$ ipython --no-banner

In [1]: import numpy as np

In [2]: from numpy import linalg as LA

In [3]: np.set_printoptions(precision=2, suppress=True, linewidth=100, floatmode="fixed")

In [4]: tidy = lambda a: np.round(a, 2) + 0

In [5]: rng = np.random.default_rng(90)

In [6]: idx = rng.integers(0, 3, 10)

In [7]: X = (idx[:, None] == idx) * 3 + np.eye(10)

In [8]: X
Out[8]: 
array([[4.00, 3.00, 0.00, 0.00, 0.00, 3.00, 0.00, 3.00, 3.00, 0.00],
       [3.00, 4.00, 0.00, 0.00, 0.00, 3.00, 0.00, 3.00, 3.00, 0.00],
       [0.00, 0.00, 4.00, 0.00, 3.00, 0.00, 3.00, 0.00, 0.00, 0.00],
       [0.00, 0.00, 0.00, 4.00, 0.00, 0.00, 0.00, 0.00, 0.00, 3.00],
       [0.00, 0.00, 3.00, 0.00, 4.00, 0.00, 3.00, 0.00, 0.00, 0.00],
       [3.00, 3.00, 0.00, 0.00, 0.00, 4.00, 0.00, 3.00, 3.00, 0.00],
       [0.00, 0.00, 3.00, 0.00, 3.00, 0.00, 4.00, 0.00, 0.00, 0.00],
       [3.00, 3.00, 0.00, 0.00, 0.00, 3.00, 0.00, 4.00, 3.00, 0.00],
       [3.00, 3.00, 0.00, 0.00, 0.00, 3.00, 0.00, 3.00, 4.00, 0.00],
       [0.00, 0.00, 0.00, 3.00, 0.00, 0.00, 0.00, 0.00, 0.00, 4.00]])

In [9]: Q, vecs = LA.qr(X[:, :8])[0], LA.qr(X[:, 8:])[0]

In [10]: sigma = LA.svd(Q.T @ vecs, compute_uv=False)

In [11]: tidy(LA.norm(Q @ Q.T - vecs @ vecs.T, 2))
Out[11]: np.float64(1.0)

In [12]: tidy(sigma)
Out[12]: array([0.99, 0.96])

In [13]: print((sigma > 0.9).sum())
2

In [14]: tidy(np.degrees(np.arccos(sigma.clip(0, 1))))
Out[14]: array([ 8.91, 16.26])

In [15]: tidy(LA.matrix_power(X, 3))
Out[15]: 
array([[820.00, 819.00,   0.00,   0.00,   0.00, 819.00,   0.00, 819.00, 819.00,   0.00],
       [819.00, 820.00,   0.00,   0.00,   0.00, 819.00,   0.00, 819.00, 819.00,   0.00],
       [  0.00,   0.00, 334.00,   0.00, 333.00,   0.00, 333.00,   0.00,   0.00,   0.00],
       [  0.00,   0.00,   0.00, 172.00,   0.00,   0.00,   0.00,   0.00,   0.00, 171.00],
       [  0.00,   0.00, 333.00,   0.00, 334.00,   0.00, 333.00,   0.00,   0.00,   0.00],
       [819.00, 819.00,   0.00,   0.00,   0.00, 820.00,   0.00, 819.00, 819.00,   0.00],
       [  0.00,   0.00, 333.00,   0.00, 333.00,   0.00, 334.00,   0.00,   0.00,   0.00],
       [819.00, 819.00,   0.00,   0.00,   0.00, 819.00,   0.00, 820.00, 819.00,   0.00],
       [819.00, 819.00,   0.00,   0.00,   0.00, 819.00,   0.00, 819.00, 820.00,   0.00],
       [  0.00,   0.00,   0.00, 171.00,   0.00,   0.00,   0.00,   0.00,   0.00, 172.00]])

In [16]: x = np.array([5, 4, 5, 4, 2, 3, 2, 1, 5, 5])

In [17]: target = X @ x

In [18]: print(target)
[59.00 58.00 32.00 31.00 29.00 57.00 29.00 55.00 59.00 32.00]

In [19]: tidy(LA.solve(X, target + X[:, 7]))
Out[19]: array([5.00, 4.00, 5.00, 4.00, 2.00, 3.00, 2.00, 2.00, 5.00, 5.00])

In [20]: tidy(LA.solve(X.T, X[3]))
Out[20]: array([0.00, 0.00, 0.00, 1.00, 0.00, 0.00, 0.00, 0.00, 0.00, 0.00])

In [21]: print(tidy(LA.solve(X, 4 * target)))
[20.00 16.00 20.00 16.00  8.00 12.00  8.00  4.00 20.00 20.00]

In [22]: low = LA.cholesky(X)

In [23]: tidy(low)
Out[23]: 
array([[2.00, 0.00, 0.00, 0.00, 0.00, 0.00, 0.00, 0.00, 0.00, 0.00],
       [1.50, 1.32, 0.00, 0.00, 0.00, 0.00, 0.00, 0.00, 0.00, 0.00],
       [0.00, 0.00, 2.00, 0.00, 0.00, 0.00, 0.00, 0.00, 0.00, 0.00],
       [0.00, 0.00, 0.00, 2.00, 0.00, 0.00, 0.00, 0.00, 0.00, 0.00],
       [0.00, 0.00, 1.50, 0.00, 1.32, 0.00, 0.00, 0.00, 0.00, 0.00],
       [1.50, 0.57, 0.00, 0.00, 0.00, 1.20, 0.00, 0.00, 0.00, 0.00],
       [0.00, 0.00, 1.50, 0.00, 0.57, 0.00, 1.20, 0.00, 0.00, 0.00],
       [1.50, 0.57, 0.00, 0.00, 0.00, 0.36, 0.00, 1.14, 0.00, 0.00],
       [1.50, 0.57, 0.00, 0.00, 0.00, 0.36, 0.00, 0.26, 1.11, 0.00],
       [0.00, 0.00, 0.00, 1.50, 0.00, 0.00, 0.00, 0.00, 0.00, 1.32]])

In [24]: low @ low.T
Out[24]: 
array([[4.00, 3.00, 0.00, 0.00, 0.00, 3.00, 0.00, 3.00, 3.00, 0.00],
       [3.00, 4.00, 0.00, 0.00, 0.00, 3.00, 0.00, 3.00, 3.00, 0.00],
       [0.00, 0.00, 4.00, 0.00, 3.00, 0.00, 3.00, 0.00, 0.00, 0.00],
       [0.00, 0.00, 0.00, 4.00, 0.00, 0.00, 0.00, 0.00, 0.00, 3.00],
       [0.00, 0.00, 3.00, 0.00, 4.00, 0.00, 3.00, 0.00, 0.00, 0.00],
       [3.00, 3.00, 0.00, 0.00, 0.00, 4.00, 0.00, 3.00, 3.00, 0.00],
       [0.00, 0.00, 3.00, 0.00, 3.00, 0.00, 4.00, 0.00, 0.00, 0.00],
       [3.00, 3.00, 0.00, 0.00, 0.00, 3.00, 0.00, 4.00, 3.00, 0.00],
       [3.00, 3.00, 0.00, 0.00, 0.00, 3.00, 0.00, 3.00, 4.00, 0.00],
       [0.00, 0.00, 0.00, 3.00, 0.00, 0.00, 0.00, 0.00, 0.00, 4.00]])

In [25]: tidy(np.diag(low) ** 2)
Out[25]: array([4.00, 1.75, 4.00, 4.00, 1.75, 1.43, 1.43, 1.30, 1.23, 1.75])

In [26]: X / np.sqrt(np.outer(np.diag(X), np.diag(X)))
Out[26]: 
array([[1.00, 0.75, 0.00, 0.00, 0.00, 0.75, 0.00, 0.75, 0.75, 0.00],
       [0.75, 1.00, 0.00, 0.00, 0.00, 0.75, 0.00, 0.75, 0.75, 0.00],
       [0.00, 0.00, 1.00, 0.00, 0.75, 0.00, 0.75, 0.00, 0.00, 0.00],
       [0.00, 0.00, 0.00, 1.00, 0.00, 0.00, 0.00, 0.00, 0.00, 0.75],
       [0.00, 0.00, 0.75, 0.00, 1.00, 0.00, 0.75, 0.00, 0.00, 0.00],
       [0.75, 0.75, 0.00, 0.00, 0.00, 1.00, 0.00, 0.75, 0.75, 0.00],
       [0.00, 0.00, 0.75, 0.00, 0.75, 0.00, 1.00, 0.00, 0.00, 0.00],
       [0.75, 0.75, 0.00, 0.00, 0.00, 0.75, 0.00, 1.00, 0.75, 0.00],
       [0.75, 0.75, 0.00, 0.00, 0.00, 0.75, 0.00, 0.75, 1.00, 0.00],
       [0.00, 0.00, 0.00, 0.75, 0.00, 0.00, 0.00, 0.00, 0.00, 1.00]])
